>>> import numpy as np
>>> np.set_printoptions(precision=3, suppress=True, linewidth=200, floatmode="fixed")
>>> W0 = np.loadtxt("out6.csv", delimiter=",")
>>> W0
array([[-3.000,  1.000,  0.000,  0.000,  0.000,  0.000,  0.000,  0.000,  0.000,  0.000,  0.000,  0.000],
       [ 0.000, -3.000,  1.000,  0.000,  0.000,  0.000,  0.000,  0.000,  0.000,  0.000,  0.000,  0.000],
       [ 0.000,  0.000, -3.000,  1.000,  0.000,  0.000,  0.000,  0.000,  0.000,  0.000,  0.000,  0.000],
       [ 0.000,  0.000,  0.000, -3.000,  1.000,  0.000,  0.000,  0.000,  0.000,  0.000,  0.000,  0.000],
       [ 0.000,  0.000,  0.000,  0.000, -3.000,  1.000,  0.000,  0.000,  0.000,  0.000,  0.000,  0.000],
       [ 0.000,  0.000,  0.000,  0.000,  0.000, -3.000,  1.000,  0.000,  0.000,  0.000,  0.000,  0.000],
       [ 0.000,  0.000,  0.000,  0.000,  0.000,  0.000, -3.000,  1.000,  0.000,  0.000,  0.000,  0.000],
       [ 0.000,  0.000,  0.000,  0.000,  0.000,  0.000,  0.000, -3.000,  1.000,  0.000,  0.000,  0.000],
       [ 0.000,  0.000,  0.000,  0.000,  0.000,  0.000,  0.000,  0.000, -3.000,  1.000,  0.000,  0.000],
       [ 0.000,  0.000,  0.000,  0.000,  0.000,  0.000,  0.000,  0.000,  0.000, -3.000,  1.000,  0.000],
       [ 0.000,  0.000,  0.000,  0.000,  0.000,  0.000,  0.000,  0.000,  0.000,  0.000, -3.000,  1.000],
       [ 0.000,  0.000,  0.000,  0.000,  0.000,  0.000,  0.000,  0.000,  0.000,  0.000,  0.000, -3.000]])
>>> x = np.array([3, 1, 1, -1, -3, 1, -3, 3, -3, 3, -2, -1])
>>> rhs = W0 @ x
>>> rhs
array([ -8.000,  -2.000,  -4.000,   0.000,  10.000,  -6.000,  12.000, -12.000,  12.000, -11.000,   5.000,   3.000])
>>> np.linalg.solve(W0, rhs)
array([ 3.000,  1.000,  1.000, -1.000, -3.000,  1.000, -3.000,  3.000, -3.000,  3.000, -2.000, -1.000])
>>> print(np.linalg.solve(W0, rhs + W0[:, 4]))
[ 3.000  1.000  1.000 -1.000 -2.000  1.000 -3.000  3.000 -3.000  3.000 -2.000 -1.000]
>>> x = np.array([5, -5, 1, -2, -3, 2, 2, -5, -4, -5, -3, 0])
>>> rhs = W0 @ x
>>> beta, lr = np.zeros(12), 1 / np.linalg.norm(W0, 2) ** 2
>>> for i in range(200):
...     beta -= lr * W0.T @ (W0 @ beta - rhs)
...     if i % 50 == 0: print(i, round(np.linalg.norm(W0 @ beta - rhs), 3))
... 
0 14.18
50 0.0
100 0.0
150 0.0
>>> beta.round(3) + 0
array([ 5.000, -5.000,  1.000, -2.000, -3.000,  2.000,  2.000, -5.000, -4.000, -5.000, -3.000,  0.000])
>>> Y = np.linalg.inv(W0)
>>> np.allclose(Y, W0.T)
False
>>> print(np.round(W0 @ Y, 3) + 0)
[[1.000 0.000 0.000 0.000 0.000 0.000 0.000 0.000 0.000 0.000 0.000 0.000]
 [0.000 1.000 0.000 0.000 0.000 0.000 0.000 0.000 0.000 0.000 0.000 0.000]
 [0.000 0.000 1.000 0.000 0.000 0.000 0.000 0.000 0.000 0.000 0.000 0.000]
 [0.000 0.000 0.000 1.000 0.000 0.000 0.000 0.000 0.000 0.000 0.000 0.000]
 [0.000 0.000 0.000 0.000 1.000 0.000 0.000 0.000 0.000 0.000 0.000 0.000]
 [0.000 0.000 0.000 0.000 0.000 1.000 0.000 0.000 0.000 0.000 0.000 0.000]
 [0.000 0.000 0.000 0.000 0.000 0.000 1.000 0.000 0.000 0.000 0.000 0.000]
 [0.000 0.000 0.000 0.000 0.000 0.000 0.000 1.000 0.000 0.000 0.000 0.000]
 [0.000 0.000 0.000 0.000 0.000 0.000 0.000 0.000 1.000 0.000 0.000 0.000]
 [0.000 0.000 0.000 0.000 0.000 0.000 0.000 0.000 0.000 1.000 0.000 0.000]
 [0.000 0.000 0.000 0.000 0.000 0.000 0.000 0.000 0.000 0.000 1.000 0.000]
 [0.000 0.000 0.000 0.000 0.000 0.000 0.000 0.000 0.000 0.000 0.000 1.000]]
>>> print(np.linalg.det(W0) * Y)
[[-177147.000  -59049.000  -19683.000   -6561.000   -2187.000    -729.000    -243.000     -81.000     -27.000      -9.000      -3.000      -1.000]
 [     -0.000 -177147.000  -59049.000  -19683.000   -6561.000   -2187.000    -729.000    -243.000     -81.000     -27.000      -9.000      -3.000]
 [     -0.000      -0.000 -177147.000  -59049.000  -19683.000   -6561.000   -2187.000    -729.000    -243.000     -81.000     -27.000      -9.000]
 [     -0.000      -0.000      -0.000 -177147.000  -59049.000  -19683.000   -6561.000   -2187.000    -729.000    -243.000     -81.000     -27.000]
 [     -0.000      -0.000      -0.000      -0.000 -177147.000  -59049.000  -19683.000   -6561.000   -2187.000    -729.000    -243.000     -81.000]
 [     -0.000      -0.000      -0.000      -0.000      -0.000 -177147.000  -59049.000  -19683.000   -6561.000   -2187.000    -729.000    -243.000]
 [     -0.000      -0.000      -0.000      -0.000      -0.000      -0.000 -177147.000  -59049.000  -19683.000   -6561.000   -2187.000    -729.000]
 [     -0.000      -0.000      -0.000      -0.000      -0.000      -0.000      -0.000 -177147.000  -59049.000  -19683.000   -6561.000   -2187.000]
 [     -0.000      -0.000      -0.000      -0.000      -0.000      -0.000      -0.000      -0.000 -177147.000  -59049.000  -19683.000   -6561.000]
 [     -0.000      -0.000      -0.000      -0.000      -0.000      -0.000      -0.000      -0.000      -0.000 -177147.000  -59049.000  -19683.000]
 [     -0.000      -0.000      -0.000      -0.000      -0.000      -0.000      -0.000      -0.000      -0.000      -0.000 -177147.000  -59049.000]
 [     -0.000      -0.000      -0.000      -0.000      -0.000      -0.000      -0.000      -0.000      -0.000      -0.000      -0.000 -177147.000]]
>>> np.round(np.linalg.inv(Y), 3) + 0
array([[-3.000,  1.000,  0.000,  0.000,  0.000,  0.000,  0.000,  0.000,  0.000,  0.000,  0.000,  0.000],
       [ 0.000, -3.000,  1.000,  0.000,  0.000,  0.000,  0.000,  0.000,  0.000,  0.000,  0.000,  0.000],
       [ 0.000,  0.000, -3.000,  1.000,  0.000,  0.000,  0.000,  0.000,  0.000,  0.000,  0.000,  0.000],
       [ 0.000,  0.000,  0.000, -3.000,  1.000,  0.000,  0.000,  0.000,  0.000,  0.000,  0.000,  0.000],
       [ 0.000,  0.000,  0.000,  0.000, -3.000,  1.000,  0.000,  0.000,  0.000,  0.000,  0.000,  0.000],
       [ 0.000,  0.000,  0.000,  0.000,  0.000, -3.000,  1.000,  0.000,  0.000,  0.000,  0.000,  0.000],
       [ 0.000,  0.000,  0.000,  0.000,  0.000,  0.000, -3.000,  1.000,  0.000,  0.000,  0.000,  0.000],
       [ 0.000,  0.000,  0.000,  0.000,  0.000,  0.000,  0.000, -3.000,  1.000,  0.000,  0.000,  0.000],
       [ 0.000,  0.000,  0.000,  0.000,  0.000,  0.000,  0.000,  0.000, -3.000,  1.000,  0.000,  0.000],
       [ 0.000,  0.000,  0.000,  0.000,  0.000,  0.000,  0.000,  0.000,  0.000, -3.000,  1.000,  0.000],
       [ 0.000,  0.000,  0.000,  0.000,  0.000,  0.000,  0.000,  0.000,  0.000,  0.000, -3.000,  1.000],
       [ 0.000,  0.000,  0.000,  0.000,  0.000,  0.000,  0.000,  0.000,  0.000,  0.000,  0.000, -3.000]])
>>> np.round(np.linalg.slogdet(W0)[0], 3)
np.float64(1.0)
